In [1]: import numpy as np

In [2]: np.set_printoptions(precision=2, suppress=True, linewidth=140)

In [3]: rnd = lambda a: np.round(a, 2) + 0

In [4]: F = np.load("test7.npy")

In [5]: F
Out[5]: 
array([[ 17.01,   6.99, -18.01,  13.98,  -3.97,  15.  ],
       [ 20.98,  14.01, -22.99,  18.97,  -5.04,  20.97],
       [-26.01,   0.02,  25.99, -17.99,   6.07, -17.99],
       [ -5.02,  14.  ,   2.98,   1.01,   1.  ,   3.02]])

In [6]: F.reshape(2, -1)
Out[6]: 
array([[ 17.01,   6.99, -18.01,  13.98,  -3.97,  15.  ,  20.98,  14.01, -22.99,  18.97,  -5.04,  20.97],
       [-26.01,   0.02,  25.99, -17.99,   6.07, -17.99,  -5.02,  14.  ,   2.98,   1.01,   1.  ,   3.02]])

In [7]: F.reshape(-1, 2)
Out[7]: 
array([[ 17.01,   6.99],
       [-18.01,  13.98],
       [ -3.97,  15.  ],
       [ 20.98,  14.01],
       [-22.99,  18.97],
       [ -5.04,  20.97],
       [-26.01,   0.02],
       [ 25.99, -17.99],
       [  6.07, -17.99],
       [ -5.02,  14.  ],
       [  2.98,   1.01],
       [  1.  ,   3.02]])

In [8]: F.ravel(order="F")
Out[8]: 
array([ 17.01,  20.98, -26.01,  -5.02,   6.99,  14.01,   0.02,  14.  , -18.01, -22.99,  25.99,   2.98,  13.98,  18.97, -17.99,   1.01,
        -3.97,  -5.04,   6.07,   1.  ,  15.  ,  20.97, -17.99,   3.02])

In [9]: t3 = F.reshape(4, 2, -1)

In [10]: t3.transpose(1, 0, 2)
Out[10]: 
array([[[ 17.01,   6.99, -18.01],
        [ 20.98,  14.01, -22.99],
        [-26.01,   0.02,  25.99],
        [ -5.02,  14.  ,   2.98]],

       [[ 13.98,  -3.97,  15.  ],
        [ 18.97,  -5.04,  20.97],
        [-17.99,   6.07, -17.99],
        [  1.01,   1.  ,   3.02]]])

In [11]: np.swapaxes(t3, 1, 2)[1]
Out[11]: 
array([[ 20.98,  18.97],
       [ 14.01,  -5.04],
       [-22.99,  20.97]])

In [12]: rnd(np.einsum("ihd,ihd->ih", t3, t3))
Out[12]: 
array([[ 662.56,  436.2 ],
       [1164.98,  825.  ],
       [1352.  ,  684.13],
       [ 230.08,   11.14]])

In [13]: rnd(t3.sum(axis=1))
Out[13]: 
array([[ 30.99,   3.02,  -3.01],
       [ 39.95,   8.97,  -2.02],
       [-44.  ,   6.09,   8.  ],
       [ -4.01,  15.  ,   6.  ]])

In [14]: A = np.load("dump.npy")

In [15]: A
Out[15]: 
array([[ 0.33, -0.77, -0.66, -1.88, -3.91],
       [-1.07, -1.9 , -0.71, -2.24, -5.31],
       [ 0.84, -0.03, -1.21, -0.93, -1.98],
       [-0.02,  0.01, -0.02,  0.02, -0.13],
       [ 1.53,  2.29, -5.15, -2.09, -4.84],
       [ 3.37,  1.13, -4.66, -0.64, -2.24],
       [-1.06, -1.87, -0.69, -2.34, -5.37],
       [ 4.26, -0.13, -6.97, -0.53, -3.07],
       [ 2.72,  0.84,  1.56, -1.82, -1.54],
       [ 3.59, -1.02, -0.27, -0.2 ,  0.19],
       [ 5.74, -1.27, -2.45,  0.41,  0.67],
       [ 5.15, -0.48, -5.81,  0.29, -0.97]])

In [16]: np.argsort(-np.linalg.norm(A, axis=0).round(6), kind="stable")[:3]
Out[16]: array([2, 4, 0])

In [17]: rnd(np.linalg.norm(A, 2) / np.linalg.norm(A))
Out[17]: np.float64(0.8)

In [18]: [round(float(x), 2) for x in np.linalg.svd(A, compute_uv=False)[:3]]
Out[18]: [16.26, 10.39, 5.41]

In [19]: A2 = np.c_[A[:, :4] @ np.array([[1, 3, 4, 4], [3, 0, 1, 0], [0, 3, 0, 3], [0, 2, 4, 3]]), np.array([0, -3, 2, 0, 3, 3, -2, 3, -2, 0, 0, 3])]

In [20]: rnd(A2)
Out[20]: 
array([[ -1.98,  -4.75,  -6.97,  -6.3 ,   0.  ],
       [ -6.77,  -9.82, -15.14, -13.13,  -3.  ],
       [  0.75,  -2.97,  -0.39,  -3.06,   2.  ],
       [  0.01,  -0.08,   0.01,  -0.08,   0.  ],
       [  8.4 , -15.04,   0.05, -15.6 ,   3.  ],
       [  6.76,  -5.15,  12.05,  -2.42,   3.  ],
       [ -6.67,  -9.93, -15.47, -13.33,  -2.  ],
       [  3.87,  -9.19,  14.79,  -5.46,   3.  ],
       [  5.24,   9.2 ,   4.44,  10.1 ,  -2.  ],
       [  0.53,   9.56,  12.54,  12.95,   0.  ],
       [  1.93,  10.69,  23.33,  16.84,   0.  ],
       [  3.71,  -1.4 ,  21.28,   4.04,   3.  ]])

In [21]: rnd(np.linalg.lstsq(A, A2[:, 0])[0])
Out[21]: array([1., 3., 0., 0., 0.])

In [22]: D = np.linalg.norm(A2[:, None] - A2[None], axis=-1)

In [23]: rnd(np.linalg.norm(A2 - A2.mean(axis=0), axis=1))
Out[23]: array([12.92, 25.45,  5.19,  5.15, 20.92, 10.28, 25.68, 13.7 , 16.93, 20.4 , 29.44, 18.23])

In [24]: D[4].round(6).argsort(kind="stable")[:4]
Out[24]: array([4, 0, 2, 7])

In [25]: (D + 1e9 * np.eye(12)).round(6).argmin(axis=1)
Out[25]: array([2, 6, 3, 2, 0, 7, 1, 5, 9, 8, 9, 5])

In [26]: D.shape
Out[26]: (12, 12)

In [27]: D.mean(axis=1).argmax()
Out[27]: np.int64(10)

In [28]: m1 = np.load("mat.npy")

In [29]: m1
Out[29]: 
array([[-1,  0,  0,  0,  0,  0,  0,  0],
       [ 0,  0,  0,  0,  0, -2,  0,  0],
       [ 0,  0,  0,  0, -2,  0,  0,  0],
       [ 0,  0,  0,  0,  0,  0,  0,  0],
       [ 0,  0,  0, -1,  0,  0,  0,  0],
       [ 0,  0,  2,  0,  0,  0,  0,  0],
       [ 0,  3,  0,  0,  0,  0,  0,  0],
       [ 0,  0,  0,  0,  0,  0,  3,  0]])

In [30]: m1 @ m1.T
Out[30]: 
array([[1, 0, 0, 0, 0, 0, 0, 0],
       [0, 4, 0, 0, 0, 0, 0, 0],
       [0, 0, 4, 0, 0, 0, 0, 0],
       [0, 0, 0, 0, 0, 0, 0, 0],
       [0, 0, 0, 0, 1, 0, 0, 0],
       [0, 0, 0, 0, 0, 4, 0, 0],
       [0, 0, 0, 0, 0, 0, 9, 0],
       [0, 0, 0, 0, 0, 0, 0, 9]])

In [31]: m1.T @ m1
Out[31]: 
array([[1, 0, 0, 0, 0, 0, 0, 0],
       [0, 9, 0, 0, 0, 0, 0, 0],
       [0, 0, 4, 0, 0, 0, 0, 0],
       [0, 0, 0, 1, 0, 0, 0, 0],
       [0, 0, 0, 0, 4, 0, 0, 0],
       [0, 0, 0, 0, 0, 4, 0, 0],
       [0, 0, 0, 0, 0, 0, 9, 0],
       [0, 0, 0, 0, 0, 0, 0, 0]])

In [32]: rnd(np.linalg.pinv(m1))
Out[32]: 
array([[-1.  ,  0.  ,  0.  ,  0.  ,  0.  ,  0.  ,  0.  ,  0.  ],
       [ 0.  ,  0.  ,  0.  ,  0.  ,  0.  ,  0.  ,  0.33,  0.  ],
       [ 0.  ,  0.  ,  0.  ,  0.  ,  0.  ,  0.5 ,  0.  ,  0.  ],
       [ 0.  ,  0.  ,  0.  ,  0.  , -1.  ,  0.  ,  0.  ,  0.  ],
       [ 0.  ,  0.  , -0.5 ,  0.  ,  0.  ,  0.  ,  0.  ,  0.  ],
       [ 0.  , -0.5 ,  0.  ,  0.  ,  0.  ,  0.  ,  0.  ,  0.  ],
       [ 0.  ,  0.  ,  0.  ,  0.  ,  0.  ,  0.  ,  0.  ,  0.33],
       [ 0.  ,  0.  ,  0.  ,  0.  ,  0.  ,  0.  ,  0.  ,  0.  ]])

In [33]: rnd(np.linalg.norm(m1, axis=0))
Out[33]: array([1., 3., 2., 1., 2., 2., 3., 0.])

In [34]: E = np.load("a.npy")

In [35]: E
Out[35]: 
array([[ 0.,  3.,  2.,  2.,  1.,  9.],
       [ 3.,  1.,  3.,  1.,  2.,  4.],
       [ 0.,  1.,  0.,  3.,  5.,  4.],
       [ 0.,  0.,  0., -3., -9., -3.],
       [ 0.,  0.,  0.,  6.,  7.,  3.],
       [ 0.,  0.,  0.,  1.,  3.,  1.]])

In [36]: (E - E.T) / 2
Out[36]: 
array([[ 0. ,  0. ,  1. ,  1. ,  0.5,  4.5],
       [ 0. ,  0. ,  1. ,  0.5,  1. ,  2. ],
       [-1. , -1. ,  0. ,  1.5,  2.5,  2. ],
       [-1. , -0.5, -1.5,  0. , -7.5, -2. ],
       [-0.5, -1. , -2.5,  7.5,  0. ,  0. ],
       [-4.5, -2. , -2. ,  2. ,  0. ,  0. ]])

In [37]: (E + E.T) / 2
Out[37]: 
array([[ 0. ,  3. ,  1. ,  1. ,  0.5,  4.5],
       [ 3. ,  1. ,  2. ,  0.5,  1. ,  2. ],
       [ 1. ,  2. ,  0. ,  1.5,  2.5,  2. ],
       [ 1. ,  0.5,  1.5, -3. , -1.5, -1. ],
       [ 0.5,  1. ,  2.5, -1.5,  7. ,  3. ],
       [ 4.5,  2. ,  2. , -1. ,  3. ,  1. ]])

In [38]: np.allclose(E @ E.T, E.T @ E)
Out[38]: False

In [39]: [round(float(x), 2) for x in np.linalg.svd(E, compute_uv=False)[:3]]
Out[39]: [17.29, 8.74, 3.54]

In [40]: rnd(np.linalg.norm(E, 2) / np.linalg.norm(E))
Out[40]: np.float64(0.87)

In [41]: K = np.loadtxt("layer6.csv", delimiter=",")

In [42]: rnd(K)
Out[42]: 
array([[0.73, 0.31, 0.31],
       [0.31, 0.13, 0.13],
       [0.31, 0.13, 0.13]])

In [43]: rnd(np.linalg.norm(K, "nuc"))
Out[43]: np.float64(1.0)

In [44]: rnd(K[0] @ K[1])
Out[44]: np.float64(0.31)

In [45]: rnd(np.linalg.norm(K, 2))
Out[45]: np.float64(1.0)

In [46]: rnd(np.linalg.norm(K, axis=1))
Out[46]: array([0.86, 0.37, 0.37])

In [47]: rnd(np.linalg.norm(K[0], 1)), rnd(np.linalg.norm(K[0], np.inf))
Out[47]: (np.float64(1.36), np.float64(0.73))

In [48]: rnd(np.linalg.norm(K) ** 2 / np.linalg.norm(K, 2) ** 2)
Out[48]: np.float64(1.0)
